$ python -q
>>> import numpy as np
>>> np.set_printoptions(precision=2, suppress=True, linewidth=120)
>>> data = np.load("case0.npy")
>>> data
array([[  1,  -4,  16, -64],
       [  1,  -3,   9, -27],
       [  1,  -2,   4,  -8],
       [  1,  -1,   1,  -1],
       [  1,   0,   0,   0],
       [  1,   1,   1,   1],
       [  1,   2,   4,   8],
       [  1,   3,   9,  27],
       [  1,   4,  16,  64]])
>>> hat = data @ np.linalg.solve(data.T @ data, data.T)
>>> np.linalg.matrix_rank(np.eye(9) - hat)
np.int64(5)
>>> np.diag(hat)
array([0.86, 0.33, 0.37, 0.31, 0.26, 0.31, 0.37, 0.33, 0.86])
>>> np.round(np.linalg.eigvalsh(hat), 2) + 0
array([0., 0., 0., 0., 0., 1., 1., 1., 1.])
>>> np.trace(hat)
np.float64(4.0)
>>> other = np.c_[data[:, :1] @ np.array([[0]]), np.array([2, 2, 2, 0, 3, 1, 5, 5, 1])]
>>> other
array([[0, 2],
       [0, 2],
       [0, 2],
       [0, 0],
       [0, 3],
       [0, 1],
       [0, 5],
       [0, 5],
       [0, 1]])
>>> np.linalg.matrix_rank(other)
np.int64(1)
>>> np.linalg.norm(other - data @ np.linalg.lstsq(data, other)[0], axis=0)
array([0.  , 3.83])
>>> other = data[0, 0] * data[1:] - np.outer(data[1:, 0], data[0])
>>> other
array([[  0,   1,  -7,  37],
       [  0,   2, -12,  56],
       [  0,   3, -15,  63],
       [  0,   4, -16,  64],
       [  0,   5, -15,  65],
       [  0,   6, -12,  72],
       [  0,   7,  -7,  91],
       [  0,   8,   0, 128]])
>>> data[:, 0] / data[0, 0]
array([1., 1., 1., 1., 1., 1., 1., 1., 1.])
>>> m1 = np.load("dump.npy")
>>> m1
array([[ 2,  2,  4, -4, -2],
       [ 2,  2,  4, -4, -2],
       [ 2,  2,  4, -4, -2],
       [ 1,  1,  2, -2, -1],
       [ 2,  2,  4, -4, -2],
       [ 0,  0,  0,  0,  0],
       [ 2,  2,  4, -4, -2],
       [ 0,  0,  0,  0,  0],
       [ 1,  1,  2, -2, -1],
       [ 1,  1,  2, -2, -1]])
>>> # row 1 repeats row 0
>>> Xc = m1 - m1.mean(axis=0)
>>> U, s, Vh = np.linalg.svd(Xc, full_matrices=False)
>>> np.searchsorted(np.cumsum(s ** 2) / (s ** 2).sum(), 0.9) + 1
np.int64(1)
>>> (s ** 2).sum() ** 2 / (s ** 4).sum()
np.float64(1.0)
>>> np.round(Xc.mean(axis=0), 2) + 0
array([0., 0., 0., 0., 0.])
>>> np.round(s ** 2 / (s ** 2).sum(), 2) + 0
array([1., 0., 0., 0., 0.])
>>> (np.sign(U[:, 0]) == np.sign(U[0, 0])).astype(int)
array([1, 1, 1, 0, 1, 0, 1, 0, 0, 0])
>>> J = np.loadtxt("data.csv", delimiter=",")
>>> J
array([[0., 1., 1., 1., 1., 1., 1., 1., 1., 1.],
       [1., 0., 1., 1., 1., 1., 1., 1., 1., 1.],
       [1., 1., 0., 1., 1., 1., 1., 1., 1., 1.],
       [1., 1., 1., 0., 1., 1., 1., 1., 1., 1.],
       [1., 1., 1., 1., 0., 1., 1., 1., 1., 1.],
       [1., 1., 1., 1., 1., 0., 1., 1., 1., 1.],
       [1., 1., 1., 1., 1., 1., 0., 1., 1., 1.],
       [1., 1., 1., 1., 1., 1., 1., 0., 1., 1.],
       [1., 1., 1., 1., 1., 1., 1., 1., 0., 1.],
       [1., 1., 1., 1., 1., 1., 1., 1., 1., 0.]])
>>> q, r_ = np.linalg.qr(J)
>>> np.abs(np.diag(r_))
array([3.  , 1.37, 1.21, 1.15, 1.11, 1.09, 1.08, 1.07, 1.06, 1.05])
>>> np.round(q @ r_, 2) + 0
array([[0., 1., 1., 1., 1., 1., 1., 1., 1., 1.],
       [1., 0., 1., 1., 1., 1., 1., 1., 1., 1.],
       [1., 1., 0., 1., 1., 1., 1., 1., 1., 1.],
       [1., 1., 1., 0., 1., 1., 1., 1., 1., 1.],
       [1., 1., 1., 1., 0., 1., 1., 1., 1., 1.],
       [1., 1., 1., 1., 1., 0., 1., 1., 1., 1.],
       [1., 1., 1., 1., 1., 1., 0., 1., 1., 1.],
       [1., 1., 1., 1., 1., 1., 1., 0., 1., 1.],
       [1., 1., 1., 1., 1., 1., 1., 1., 0., 1.],
       [1., 1., 1., 1., 1., 1., 1., 1., 1., 0.]])
>>> np.trace(q @ q.T)
np.float64(10.0)
>>> abs(r_[0, 0]), round(np.linalg.norm(J[:, 0]), 2)
(np.float64(3.0), np.float64(3.0))
>>> r_
array([[-3.  , -2.67, -2.67, -2.67, -2.67, -2.67, -2.67, -2.67, -2.67, -2.67],
       [ 0.  ,  1.37,  0.65,  0.65,  0.65,  0.65,  0.65,  0.65,  0.65,  0.65],
       [ 0.  ,  0.  ,  1.21,  0.39,  0.39,  0.39,  0.39,  0.39,  0.39,  0.39],
       [ 0.  ,  0.  ,  0.  ,  1.15,  0.28,  0.28,  0.28,  0.28,  0.28,  0.28],
       [ 0.  ,  0.  ,  0.  ,  0.  ,  1.11,  0.22,  0.22,  0.22,  0.22,  0.22],
       [ 0.  ,  0.  ,  0.  ,  0.  ,  0.  ,  1.09,  0.18,  0.18,  0.18,  0.18],
       [ 0.  ,  0.  ,  0.  ,  0.  ,  0.  ,  0.  ,  1.08,  0.15,  0.15,  0.15],
       [ 0.  ,  0.  ,  0.  ,  0.  ,  0.  ,  0.  ,  0.  ,  1.07,  0.13,  0.13],
       [ 0.  ,  0.  ,  0.  ,  0.  ,  0.  ,  0.  ,  0.  ,  0.  ,  1.06,  0.12],
       [ 0.  ,  0.  ,  0.  ,  0.  ,  0.  ,  0.  ,  0.  ,  0.  ,  0.  , -1.05]])
>>> J @ J
array([[9., 8., 8., 8., 8., 8., 8., 8., 8., 8.],
       [8., 9., 8., 8., 8., 8., 8., 8., 8., 8.],
       [8., 8., 9., 8., 8., 8., 8., 8., 8., 8.],
       [8., 8., 8., 9., 8., 8., 8., 8., 8., 8.],
       [8., 8., 8., 8., 9., 8., 8., 8., 8., 8.],
       [8., 8., 8., 8., 8., 9., 8., 8., 8., 8.],
       [8., 8., 8., 8., 8., 8., 9., 8., 8., 8.],
       [8., 8., 8., 8., 8., 8., 8., 9., 8., 8.],
       [8., 8., 8., 8., 8., 8., 8., 8., 9., 8.],
       [8., 8., 8., 8., 8., 8., 8., 8., 8., 9.]])
>>> J.sum(axis=0)
array([9., 9., 9., 9., 9., 9., 9., 9., 9., 9.])
>>> Lm = np.diag(J.sum(axis=1)) - J
>>> (np.linalg.eigvalsh(Lm) < 1e-8).sum()
np.int64(1)
>>> Lm @ np.ones(10)
array([0., 0., 0., 0., 0., 0., 0., 0., 0., 0.])
>>> Lm
array([[ 9., -1., -1., -1., -1., -1., -1., -1., -1., -1.],
       [-1.,  9., -1., -1., -1., -1., -1., -1., -1., -1.],
       [-1., -1.,  9., -1., -1., -1., -1., -1., -1., -1.],
       [-1., -1., -1.,  9., -1., -1., -1., -1., -1., -1.],
       [-1., -1., -1., -1.,  9., -1., -1., -1., -1., -1.],
       [-1., -1., -1., -1., -1.,  9., -1., -1., -1., -1.],
       [-1., -1., -1., -1., -1., -1.,  9., -1., -1., -1.],
       [-1., -1., -1., -1., -1., -1., -1.,  9., -1., -1.],
       [-1., -1., -1., -1., -1., -1., -1., -1.,  9., -1.],
       [-1., -1., -1., -1., -1., -1., -1., -1., -1.,  9.]])
>>> other = J / np.sqrt((J ** 2).mean(axis=1, keepdims=True))
>>> J - J.mean(axis=1, keepdims=True)
array([[-0.9,  0.1,  0.1,  0.1,  0.1,  0.1,  0.1,  0.1,  0.1,  0.1],
       [ 0.1, -0.9,  0.1,  0.1,  0.1,  0.1,  0.1,  0.1,  0.1,  0.1],
       [ 0.1,  0.1, -0.9,  0.1,  0.1,  0.1,  0.1,  0.1,  0.1,  0.1],
       [ 0.1,  0.1,  0.1, -0.9,  0.1,  0.1,  0.1,  0.1,  0.1,  0.1],
       [ 0.1,  0.1,  0.1,  0.1, -0.9,  0.1,  0.1,  0.1,  0.1,  0.1],
       [ 0.1,  0.1,  0.1,  0.1,  0.1, -0.9,  0.1,  0.1,  0.1,  0.1],
       [ 0.1,  0.1,  0.1,  0.1,  0.1,  0.1, -0.9,  0.1,  0.1,  0.1],
       [ 0.1,  0.1,  0.1,  0.1,  0.1,  0.1,  0.1, -0.9,  0.1,  0.1],
       [ 0.1,  0.1,  0.1,  0.1,  0.1,  0.1,  0.1,  0.1, -0.9,  0.1],
       [ 0.1,  0.1,  0.1,  0.1,  0.1,  0.1,  0.1,  0.1,  0.1, -0.9]])
>>> np.linalg.norm(other, axis=1)
array([3.16, 3.16, 3.16, 3.16, 3.16, 3.16, 3.16, 3.16, 3.16, 3.16])
>>> np.linalg.matrix_rank(J - J.mean(axis=1, keepdims=True))
np.int64(9)
>>> other[1]
array([1.05, 0.  , 1.05, 1.05, 1.05, 1.05, 1.05, 1.05, 1.05, 1.05])
>>> theta = np.radians(30)
>>> r_ = np.eye(10)
>>> r_[0, 0] = r_[3, 3] = np.cos(theta)
>>> r_[0, 3], r_[3, 0] = -np.sin(theta), np.sin(theta)
>>> r_
array([[ 0.87,  0.  ,  0.  , -0.5 ,  0.  ,  0.  ,  0.  ,  0.  ,  0.  ,  0.  ],
       [ 0.  ,  1.  ,  0.  ,  0.  ,  0.  ,  0.  ,  0.  ,  0.  ,  0.  ,  0.  ],
       [ 0.  ,  0.  ,  1.  ,  0.  ,  0.  ,  0.  ,  0.  ,  0.  ,  0.  ,  0.  ],
       [ 0.5 ,  0.  ,  0.  ,  0.87,  0.  ,  0.  ,  0.  ,  0.  ,  0.  ,  0.  ],
       [ 0.  ,  0.  ,  0.  ,  0.  ,  1.  ,  0.  ,  0.  ,  0.  ,  0.  ,  0.  ],
       [ 0.  ,  0.  ,  0.  ,  0.  ,  0.  ,  1.  ,  0.  ,  0.  ,  0.  ,  0.  ],
       [ 0.  ,  0.  ,  0.  ,  0.  ,  0.  ,  0.  ,  1.  ,  0.  ,  0.  ,  0.  ],
       [ 0.  ,  0.  ,  0.  ,  0.  ,  0.  ,  0.  ,  0.  ,  1.  ,  0.  ,  0.  ],
       [ 0.  ,  0.  ,  0.  ,  0.  ,  0.  ,  0.  ,  0.  ,  0.  ,  1.  ,  0.  ],
       [ 0.  ,  0.  ,  0.  ,  0.  ,  0.  ,  0.  ,  0.  ,  0.  ,  0.  ,  1.  ]])
>>> other = J @ r_.T
>>> np.allclose(J @ J.T, other @ other.T)
True
>>> other
array([[-0.5 ,  1.  ,  1.  ,  0.87,  1.  ,  1.  ,  1.  ,  1.  ,  1.  ,  1.  ],
       [ 0.37,  0.  ,  1.  ,  1.37,  1.  ,  1.  ,  1.  ,  1.  ,  1.  ,  1.  ],
       [ 0.37,  1.  ,  0.  ,  1.37,  1.  ,  1.  ,  1.  ,  1.  ,  1.  ,  1.  ],
       [ 0.87,  1.  ,  1.  ,  0.5 ,  1.  ,  1.  ,  1.  ,  1.  ,  1.  ,  1.  ],
       [ 0.37,  1.  ,  1.  ,  1.37,  0.  ,  1.  ,  1.  ,  1.  ,  1.  ,  1.  ],
       [ 0.37,  1.  ,  1.  ,  1.37,  1.  ,  0.  ,  1.  ,  1.  ,  1.  ,  1.  ],
       [ 0.37,  1.  ,  1.  ,  1.37,  1.  ,  1.  ,  0.  ,  1.  ,  1.  ,  1.  ],
       [ 0.37,  1.  ,  1.  ,  1.37,  1.  ,  1.  ,  1.  ,  0.  ,  1.  ,  1.  ],
       [ 0.37,  1.  ,  1.  ,  1.37,  1.  ,  1.  ,  1.  ,  1.  ,  0.  ,  1.  ],
       [ 0.37,  1.  ,  1.  ,  1.37,  1.  ,  1.  ,  1.  ,  1.  ,  1.  ,  0.  ]])
>>> mat = np.loadtxt("m.csv", delimiter=",")
>>> mat
array([[-1., -3.,  2.,  2.,  2.,  3.,  0.,  3., -3., -2.],
       [-3., -1., -3.,  2.,  2.,  2.,  3.,  0.,  3., -3.],
       [ 2., -3., -1., -3.,  2.,  2.,  2.,  3.,  0.,  3.],
       [ 2.,  2., -3., -1., -3.,  2.,  2.,  2.,  3.,  0.],
       [ 2.,  2.,  2., -3., -1., -3.,  2.,  2.,  2.,  3.],
       [ 3.,  2.,  2.,  2., -3., -1., -3.,  2.,  2.,  2.],
       [ 0.,  3.,  2.,  2.,  2., -3., -1., -3.,  2.,  2.],
       [ 3.,  0.,  3.,  2.,  2.,  2., -3., -1., -3.,  2.],
       [-3.,  3.,  0.,  3.,  2.,  2.,  2., -3., -1., -3.],
       [-2., -3.,  3.,  0.,  3.,  2.,  2.,  2., -3., -1.]])
>>> theta = np.radians(72)
>>> r_ = np.eye(10)
>>> r_[6, 6] = r_[8, 8] = np.cos(theta)
>>> r_[6, 8], r_[8, 6] = -np.sin(theta), np.sin(theta)
>>> r_
array([[ 1.  ,  0.  ,  0.  ,  0.  ,  0.  ,  0.  ,  0.  ,  0.  ,  0.  ,  0.  ],
       [ 0.  ,  1.  ,  0.  ,  0.  ,  0.  ,  0.  ,  0.  ,  0.  ,  0.  ,  0.  ],
       [ 0.  ,  0.  ,  1.  ,  0.  ,  0.  ,  0.  ,  0.  ,  0.  ,  0.  ,  0.  ],
       [ 0.  ,  0.  ,  0.  ,  1.  ,  0.  ,  0.  ,  0.  ,  0.  ,  0.  ,  0.  ],
       [ 0.  ,  0.  ,  0.  ,  0.  ,  1.  ,  0.  ,  0.  ,  0.  ,  0.  ,  0.  ],
       [ 0.  ,  0.  ,  0.  ,  0.  ,  0.  ,  1.  ,  0.  ,  0.  ,  0.  ,  0.  ],
       [ 0.  ,  0.  ,  0.  ,  0.  ,  0.  ,  0.  ,  0.31,  0.  , -0.95,  0.  ],
       [ 0.  ,  0.  ,  0.  ,  0.  ,  0.  ,  0.  ,  0.  ,  1.  ,  0.  ,  0.  ],
       [ 0.  ,  0.  ,  0.  ,  0.  ,  0.  ,  0.  ,  0.95,  0.  ,  0.31,  0.  ],
       [ 0.  ,  0.  ,  0.  ,  0.  ,  0.  ,  0.  ,  0.  ,  0.  ,  0.  ,  1.  ]])
>>> other = mat @ r_.T
>>> np.linalg.svd(mat, compute_uv=False), np.linalg.svd(other, compute_uv=False)
(array([13.34, 10.97, 10.7 ,  6.8 ,  5.3 ,  4.86,  4.07,  0.67,  0.64,  0.07]), array([13.34, 10.97, 10.7 ,  6.8 ,  5.3 ,  4.86,  4.07,  0.67,  0.64,  0.07]))
>>> round(float(np.linalg.det(r_)), 2), round(np.trace(r_), 2)
(1.0, np.float64(8.62))
>>> np.allclose(mat @ mat.T, other @ other.T)
True
>>> W1 = np.array([[0, 2, 2, 3, 0, 2],
...     [-3, 2, 2, 3, -3, -3],
...     [-1, -2, 3, -3, -1, -1],
...     [-1, -1, 0, 2, 3, -3],
...     [-3, -1, 1, -3, 0, 0],
...     [-1, -1, 3, 1, 3, 2],
...     [0, 3, 0, 3, 3, 2],
...     [-1, 1, -3, 2, 2, 1],
...     [2, 2, 1, -1, -3, 2],
...     [-1, -3, -3, -2, 1, 0]])
>>> beta = np.array([5, 4, 5, 2, 5, 0])
>>> act = np.maximum(mat @ W1 + beta, 0)
>>> np.linalg.matrix_rank(act)
np.int64(6)
>>> (act > 0).mean(axis=0)
array([0.5, 0.6, 0.8, 0.5, 0.7, 0.6])
>>> act
array([[ 0.,  0.,  8.,  0., 40.,  2.],
       [10., 20.,  8., 11., 20., 10.],
       [ 4.,  3.,  0.,  0., 27., 34.],
       [14., 34.,  4., 39.,  6., 20.],
       [ 5., 18.,  0.,  4.,  0.,  9.],
       [ 5.,  3.,  5., 12.,  0.,  0.],
       [ 0.,  0., 15.,  0.,  0.,  0.],
       [ 0.,  0., 22.,  0., 14.,  0.],
       [ 0.,  7., 30., 11., 11.,  0.],
       [ 0.,  0.,  7.,  0., 35.,  6.]])
>>> basis = np.array([[3, 2, 4], [4, 2, 5], [5, 4, 2], [5, 3, 1], [0, 1, 3], [1, 2, 3]])
>>> (act @ basis).round(6).argmax(axis=1)
array([2, 2, 2, 0, 2, 0, 0, 0, 0, 2])
>>> q, r_ = np.linalg.qr(mat)
>>> np.abs(np.diag(r_))
array([7.28, 7.46, 7.08, 5.54, 4.7 , 4.54, 2.97, 1.04, 0.78, 0.29])
>>> np.round(q.T @ q, 2) + 0
array([[1., 0., 0., 0., 0., 0., 0., 0., 0., 0.],
       [0., 1., 0., 0., 0., 0., 0., 0., 0., 0.],
       [0., 0., 1., 0., 0., 0., 0., 0., 0., 0.],
       [0., 0., 0., 1., 0., 0., 0., 0., 0., 0.],
       [0., 0., 0., 0., 1., 0., 0., 0., 0., 0.],
       [0., 0., 0., 0., 0., 1., 0., 0., 0., 0.],
       [0., 0., 0., 0., 0., 0., 1., 0., 0., 0.],
       [0., 0., 0., 0., 0., 0., 0., 1., 0., 0.],
       [0., 0., 0., 0., 0., 0., 0., 0., 1., 0.],
       [0., 0., 0., 0., 0., 0., 0., 0., 0., 1.]])
>>> np.round(q @ r_, 2) + 0
array([[-1., -3.,  2.,  2.,  2.,  3.,  0.,  3., -3., -2.],
       [-3., -1., -3.,  2.,  2.,  2.,  3.,  0.,  3., -3.],
       [ 2., -3., -1., -3.,  2.,  2.,  2.,  3.,  0.,  3.],
       [ 2.,  2., -3., -1., -3.,  2.,  2.,  2.,  3.,  0.],
       [ 2.,  2.,  2., -3., -1., -3.,  2.,  2.,  2.,  3.],
       [ 3.,  2.,  2.,  2., -3., -1., -3.,  2.,  2.,  2.],
       [ 0.,  3.,  2.,  2.,  2., -3., -1., -3.,  2.,  2.],
       [ 3.,  0.,  3.,  2.,  2.,  2., -3., -1., -3.,  2.],
       [-3.,  3.,  0.,  3.,  2.,  2.,  2., -3., -1., -3.],
       [-2., -3.,  3.,  0.,  3.,  2.,  2.,  2., -3., -1.]])
>>> round(float(abs(r_[0, 0])), 2), np.round(np.linalg.norm(mat[:, 0]), 2)
(7.28, np.float64(7.28))
>>> q.shape, r_.shape
((10, 10), (10, 10))
>>> np.allclose(r_.T @ r_, mat.T @ mat)
True
>>> other = np.linalg.inv(mat)
>>> np.round(mat @ other, 2) + 0
array([[1., 0., 0., 0., 0., 0., 0., 0., 0., 0.],
       [0., 1., 0., 0., 0., 0., 0., 0., 0., 0.],
       [0., 0., 1., 0., 0., 0., 0., 0., 0., 0.],
       [0., 0., 0., 1., 0., 0., 0., 0., 0., 0.],
       [0., 0., 0., 0., 1., 0., 0., 0., 0., 0.],
       [0., 0., 0., 0., 0., 1., 0., 0., 0., 0.],
       [0., 0., 0., 0., 0., 0., 1., 0., 0., 0.],
       [0., 0., 0., 0., 0., 0., 0., 1., 0., 0.],
       [0., 0., 0., 0., 0., 0., 0., 0., 1., 0.],
       [0., 0., 0., 0., 0., 0., 0., 0., 0., 1.]])
>>> round(np.linalg.det(mat) * np.linalg.det(other), 2)
np.float64(1.0)
>>> np.round(np.linalg.inv(other), 2) + 0
array([[-1., -3.,  2.,  2.,  2.,  3.,  0.,  3., -3., -2.],
       [-3., -1., -3.,  2.,  2.,  2.,  3.,  0.,  3., -3.],
       [ 2., -3., -1., -3.,  2.,  2.,  2.,  3.,  0.,  3.],
       [ 2.,  2., -3., -1., -3.,  2.,  2.,  2.,  3.,  0.],
       [ 2.,  2.,  2., -3., -1., -3.,  2.,  2.,  2.,  3.],
       [ 3.,  2.,  2.,  2., -3., -1., -3.,  2.,  2.,  2.],
       [ 0.,  3.,  2.,  2.,  2., -3., -1., -3.,  2.,  2.],
       [ 3.,  0.,  3.,  2.,  2.,  2., -3., -1., -3.,  2.],
       [-3.,  3.,  0.,  3.,  2.,  2.,  2., -3., -1., -3.],
       [-2., -3.,  3.,  0.,  3.,  2.,  2.,  2., -3., -1.]])
>>> round(float(np.linalg.slogdet(mat)[0]), 2)
1.0
>>> (np.abs(other) > 1e-9).astype(int)
array([[1, 1, 1, 1, 1, 1, 1, 1, 1, 1],
       [1, 1, 1, 1, 1, 1, 1, 1, 1, 1],
       [1, 1, 1, 1, 1, 1, 1, 1, 1, 1],
       [1, 1, 1, 1, 1, 1, 1, 1, 1, 1],
       [1, 1, 1, 1, 1, 1, 1, 1, 1, 1],
       [1, 1, 1, 1, 1, 1, 1, 1, 1, 1],
       [1, 1, 1, 1, 1, 1, 1, 1, 1, 1],
       [1, 1, 1, 1, 1, 1, 1, 1, 1, 1],
       [1, 1, 1, 1, 1, 1, 1, 1, 1, 1],
       [1, 1, 1, 1, 1, 1, 1, 1, 1, 1]])
>>> np.linalg.det(mat) * other
array([[ -14553.,   38178.,    2835.,  -50085.,   42336.,   16632.,  -56889.,   29295.,   20034.,  -31941.],
       [  38178.,  -44604.,  -13230.,   69930.,  -36288.,  -37800.,   72954.,  -23814.,  -29484.,   20034.],
       [   2835.,  -13230.,  -17577.,   36855.,  -16632.,  -16632.,   31563.,   -1701.,  -23814.,   29295.],
       [ -50085.,   69930.,   36855., -130977.,   68040.,   74088., -127197.,   31563.,   72954.,  -56889.],
       [  42336.,  -36288.,  -16632.,   68040.,  -31752.,  -45360.,   74088.,  -16632.,  -37800.,   16632.],
       [  16632.,  -37800.,  -16632.,   74088.,  -45360.,  -31752.,   68040.,  -16632.,  -36288.,   42336.],
       [ -56889.,   72954.,   31563., -127197.,   74088.,   68040., -130977.,   36855.,   69930.,  -50085.],
       [  29295.,  -23814.,   -1701.,   31563.,  -16632.,  -16632.,   36855.,  -17577.,  -13230.,    2835.],
       [  20034.,  -29484.,  -23814.,   72954.,  -37800.,  -36288.,   69930.,  -13230.,  -44604.,   38178.],
       [ -31941.,   20034.,   29295.,  -56889.,   16632.,   42336.,  -50085.,    2835.,   38178.,  -14553.]])
